$ ipython --no-banner

In [1]: import numpy as np

In [2]: from numpy import linalg as LA

In [3]: np.set_printoptions(suppress=True, linewidth=160)

In [4]: rd = lambda a: np.round(a, 2) + 0

In [5]: data = np.load("layer4.npy")

In [6]: data
Out[6]: 
array([[ 8, -3,  5],
       [ 3, -8,  8],
       [ 3, -2,  6],
       [-8, -1,  1],
       [-8, -1,  1]])

In [7]: # row 4 repeats row 3

In [8]: data.shape
Out[8]: (5, 3)

In [9]: rd(LA.svd(data, compute_uv=False))
Out[9]: array([16.74, 11.37,  2.52])

In [10]: data - data[0]
Out[10]: 
array([[  0,   0,   0],
       [ -5,  -5,   3],
       [ -5,   1,   1],
       [-16,   2,  -4],
       [-16,   2,  -4]])

In [11]: P = data @ LA.solve(data.T @ data, data.T)

In [12]: np.allclose(P @ P, P)
Out[12]: True

In [13]: vec = np.array([2, -2, 1])

In [14]: np.sign((data @ vec).round(6))
Out[14]: array([ 1,  1,  1, -1, -1])

In [15]: (data * vec).sum(axis=1)
Out[15]: array([ 27,  30,  16, -13, -13])

In [16]: (data @ vec).argmax()
Out[16]: np.int64(1)

In [17]: data * vec
Out[17]: 
array([[ 16,   6,   5],
       [  6,  16,   8],
       [  6,   4,   6],
       [-16,   2,   1],
       [-16,   2,   1]])

In [18]: vec = np.array([1, 3, 6])

In [19]: target = data @ vec

In [20]: rd(LA.lstsq(data, target)[0])
Out[20]: array([1., 3., 6.])

In [21]: rd(LA.solve(data.T @ data, data.T @ target))
Out[21]: array([1., 3., 6.])

In [22]: rng = np.random.default_rng(8484)

In [23]: target = target + 0.05 * rng.normal(size=5)

In [24]: rd(target)
Out[24]: array([29.02, 26.94, 32.97, -5.08, -5.02])

In [25]: b, *_ = LA.lstsq(data, target)

In [26]: rd(LA.norm(target - data @ b))
Out[26]: np.float64(0.05)

In [27]: rd(b)
Out[27]: array([1.01, 3.  , 5.99])

In [28]: rd(data.T @ (target - data @ b))
Out[28]: array([0., 0., 0.])

In [29]: Q, vecs = LA.qr(data[:, :2])[0], LA.qr(data[:, 2:])[0]

In [30]: sv = LA.svd(Q.T @ vecs, compute_uv=False)

In [31]: rd(LA.norm(Q @ Q.T - vecs @ vecs.T, 2))
Out[31]: np.float64(1.0)

In [32]: Y = np.array([[3, 7, 0, 9, -4, -2],
    ...:     [7, -5, -8, 0, -9, -3],
    ...:     [0, -6, -1, 2, 7, -4],
    ...:     [4, -5, -8, -2, 6, 8],
    ...:     [-5, 3, 5, -7, -4, -2],
    ...:     [-8, 2, -1, 0, -9, -1]])

In [33]: X = Y + Y.T

In [34]: X
Out[34]: 
array([[  6,  14,   0,  13,  -9, -10],
       [ 14, -10, -14,  -5,  -6,  -1],
       [  0, -14,  -2,  -6,  12,  -5],
       [ 13,  -5,  -6,  -4,  -1,   8],
       [ -9,  -6,  12,  -1,  -8, -11],
       [-10,  -1,  -5,   8, -11,  -2]])

In [35]: # equal to its transpose

In [36]: W = np.array([[2, 0, 0, 3, 3], [0, 3, 2, 3, 3], [1, 3, 0, 3, 0]])

In [37]: b = np.array([0, 0, 0, -1, 2])

In [38]: act = np.maximum(data @ W + b, 0)

In [39]: (act > 0).mean(axis=0)
Out[39]: array([0.6, 0.4, 0. , 0.6, 0.4])

In [40]: act
Out[40]: 
array([[21,  6,  0, 29, 17],
       [14,  0,  0,  8,  0],
       [12, 12,  0, 20,  5],
       [ 0,  0,  0,  0,  0],
       [ 0,  0,  0,  0,  0]])

In [41]: W2 = np.array([[0, 3], [0, 3], [1, 0], [1, 3], [0, 1]])

In [42]: act @ W2
Out[42]: 
array([[ 29, 185],
       [  8,  66],
       [ 20, 137],
       [  0,   0],
       [  0,   0]])

In [43]: (act @ W2).round(6).argmax(axis=1)
Out[43]: array([1, 1, 1, 0, 0])

In [44]: vec = np.array([1, -3, 0, -1, -2, -1])

In [45]: target = X @ vec

In [46]: target
Out[46]: array([-21,  62,  29,  26,  37,   9])

In [47]: rd(LA.solve(X, target + X[:, 1]))
Out[47]: array([ 1., -2.,  0., -1., -2., -1.])

In [48]: rd(LA.solve(X, target))
Out[48]: array([ 1., -3.,  0., -1., -2., -1.])
